In [1]: import numpy as np

In [2]: import numpy.linalg as la

In [3]: np.set_printoptions(precision=2, suppress=True, linewidth=140, sign=" ")

In [4]: F = np.loadtxt("data.csv", delimiter=",")

In [5]: F
Out[5]: 
array([[ 21.83,   6.49,  21.03, -22.46],
       [ 21.46,   5.6 ,  24.43, -22.33],
       [-11.  ,  -9.61, -11.25, -32.7 ],
       [ 22.06,   4.62,  23.64, -21.93],
       [ 23.2 ,   6.33,  22.22, -22.11],
       [ 22.87,   6.76,  21.41, -21.72],
       [ -9.04,  -9.31, -10.04, -31.44],
       [ -9.82,  -8.59, -11.52, -32.62],
       [-11.89,  -6.57, -10.08, -32.56],
       [-11.37,  -8.65,  -9.6 , -32.62],
       [ -9.72,  -8.13, -11.68, -33.11],
       [-10.73,  -9.11, -10.83, -32.4 ],
       [ 20.76,   5.6 ,  24.08, -22.99],
       [-10.02,  -8.17,  -9.1 , -31.82],
       [ -9.43,  -7.05,  -9.7 , -31.77],
       [ 21.09,   6.03,  20.72, -21.73],
       [-11.54,  -8.37,  -9.74, -29.84],
       [-10.14,  -9.27, -10.51, -32.87],
       [ -9.48,  -8.93,  -9.99, -31.56],
       [-10.73,  -7.08, -10.48, -32.05],
       [ 22.13,   5.36,  20.77, -20.62],
       [ 21.89,   6.41,  21.66, -21.81],
       [-10.75,  -7.3 , -10.26, -33.14],
       [-10.06,  -6.96, -10.42, -30.59],
       [-11.38,  -7.29,  -9.63, -32.83],
       [-10.72,  -7.75, -11.25, -33.47],
       [ -9.45,  -7.66, -10.09, -31.84],
       [ 23.9 ,   6.28,  21.16, -23.02],
       [ 22.55,   7.15,  22.57, -20.81],
       [ 22.58,   7.25,  21.66, -21.88],
       [-10.02,  -8.38, -10.66, -32.05],
       [ -9.99,  -9.16,  -9.53, -29.67]])

In [6]: ang = np.radians(15)

In [7]: Rm = np.eye(4)

In [8]: Rm[1, 1] = Rm[3, 3] = np.cos(ang)

In [9]: Rm[1, 3], Rm[3, 1] = -np.sin(ang), np.sin(ang)

In [10]: Rm
Out[10]: 
array([[ 1.  ,  0.  ,  0.  ,  0.  ],
       [ 0.  ,  0.97,  0.  , -0.26],
       [ 0.  ,  0.  ,  1.  ,  0.  ],
       [ 0.  ,  0.26,  0.  ,  0.97]])

In [11]: Y = F @ Rm.T

In [12]: round(la.det(Rm), 2), round(np.trace(Rm), 2)
Out[12]: (np.float64(1.0), np.float64(3.93))

In [13]: np.allclose(F @ F.T, Y @ Y.T)
Out[13]: True

In [14]: np.abs(Y - F).max(axis=0)
Out[14]: array([ 0.  ,  8.93,  0.  ,  2.62])
